>>> import numpy as np
>>> from numpy import linalg as LA
>>> np.set_printoptions(suppress=True, linewidth=200)
>>> tidy = lambda a: np.round(a, 2) + 0
>>> B = np.array([[4, 4], [-7, 0]])
>>> cent = np.array([[1, 0, 1], [-1, -1, 0], [-1, -2, 2]])
>>> A = np.kron(B, cent)
>>> A
array([[  4,   0,   4,   4,   0,   4],
       [ -4,  -4,   0,  -4,  -4,   0],
       [ -4,  -8,   8,  -4,  -8,   8],
       [ -7,   0,  -7,   0,   0,   0],
       [  7,   7,   0,   0,   0,   0],
       [  7,  14, -14,   0,   0,   0]])
>>> u = np.array([1, -1, 0, 2, 0, -2])
>>> B = A + np.outer(u, np.eye(6)[2])
>>> LA.matrix_rank(LA.inv(B) - LA.inv(A), tol=1e-8)
np.int64(1)
>>> rng = np.random.default_rng(734)
>>> labels = rng.permutation(6)
>>> labels
array([3, 1, 5, 2, 4, 0])
>>> B = A[labels][:, labels]
>>> tidy(LA.det(B)), tidy(LA.det(A[labels]))
(np.float64(21952.0), np.float64(-21952.0))
>>> np.allclose(B, A)
False
>>> B = A / np.sqrt((A ** 2).mean(axis=1, keepdims=True))
>>> tidy(LA.norm(B, axis=1))
array([2.45, 2.45, 2.45, 2.45, 2.45, 2.45])
>>> LA.matrix_rank(A - A.mean(axis=1, keepdims=True))
np.int64(5)
>>> LA.matrix_rank(B) == LA.matrix_rank(A)
np.True_
>>> arr = np.array([[0, 0, 2, 0, 0, 0, -2, -1, -1, 0],
...     [1, -2, -2, 1, 0, 1, 2, 1, 2, 1],
...     [0, 2, -2, 1, -1, -1, 0, 1, -1, 2],
...     [-2, -2, 2, 2, -1, 1, 1, 0, 1, -2],
...     [-2, -2, 2, 1, 0, 2, 2, 1, -1, -1],
...     [-2, 1, -1, -2, 1, -1, 1, -2, -2, 0],
...     [0, 0, -2, -2, 2, -2, -2, 1, 1, 0],
...     [0, -2, 1, 0, 0, 1, 0, 0, -1, 1],
...     [2, 2, 1, 2, 1, 1, 0, -1, 2, 2]]) * (rng.random((9, 10)) < 0.3)
>>> arr
array([[ 0,  0,  2,  0,  0,  0,  0, -1,  0,  0],
       [ 0,  0, -2,  0,  0,  0,  0,  0,  2,  0],
       [ 0,  2,  0,  1,  0, -1,  0,  0, -1,  0],
       [ 0,  0,  0,  0,  0,  0,  0,  0,  0, -2],
       [ 0,  0,  0,  0,  0,  0,  2,  0,  0,  0],
       [ 0,  0, -1,  0,  0,  0,  1,  0, -2,  0],
       [ 0,  0,  0,  0,  2, -2,  0,  1,  0,  0],
       [ 0,  0,  1,  0,  0,  1,  0,  0, -1,  1],
       [ 0,  0,  1,  2,  1,  0,  0, -1,  0,  2]])
>>> T = np.stack([arr, 2 * arr, arr[::-1]])
>>> (T @ arr.T).shape
(3, 9, 9)
>>> tidy(LA.norm(T, axis=(1, 2)))
array([ 7.62, 15.23,  7.62])
>>> T.shape
(3, 9, 10)
>>> u, g = A[0], A[5]
>>> u @ u
np.int64(64)
>>> u @ g
np.int64(-28)
>>> pr = (u @ g) / (u @ u) * u
>>> g - pr
array([  8.75,  14.  , -12.25,   1.75,   0.  ,   1.75])
>>> (g - pr) @ u
np.float64(0.0)
>>> pr
array([-1.75, -0.  , -1.75, -1.75, -0.  , -1.75])
>>> np.outer(u, g)
array([[ 28,  56, -56,   0,   0,   0],
       [  0,   0,   0,   0,   0,   0],
       [ 28,  56, -56,   0,   0,   0],
       [ 28,  56, -56,   0,   0,   0],
       [  0,   0,   0,   0,   0,   0],
       [ 28,  56, -56,   0,   0,   0]])
>>> tidy(LA.norm(u + g) ** 2 + LA.norm(u - g) ** 2)
np.float64(1010.0)
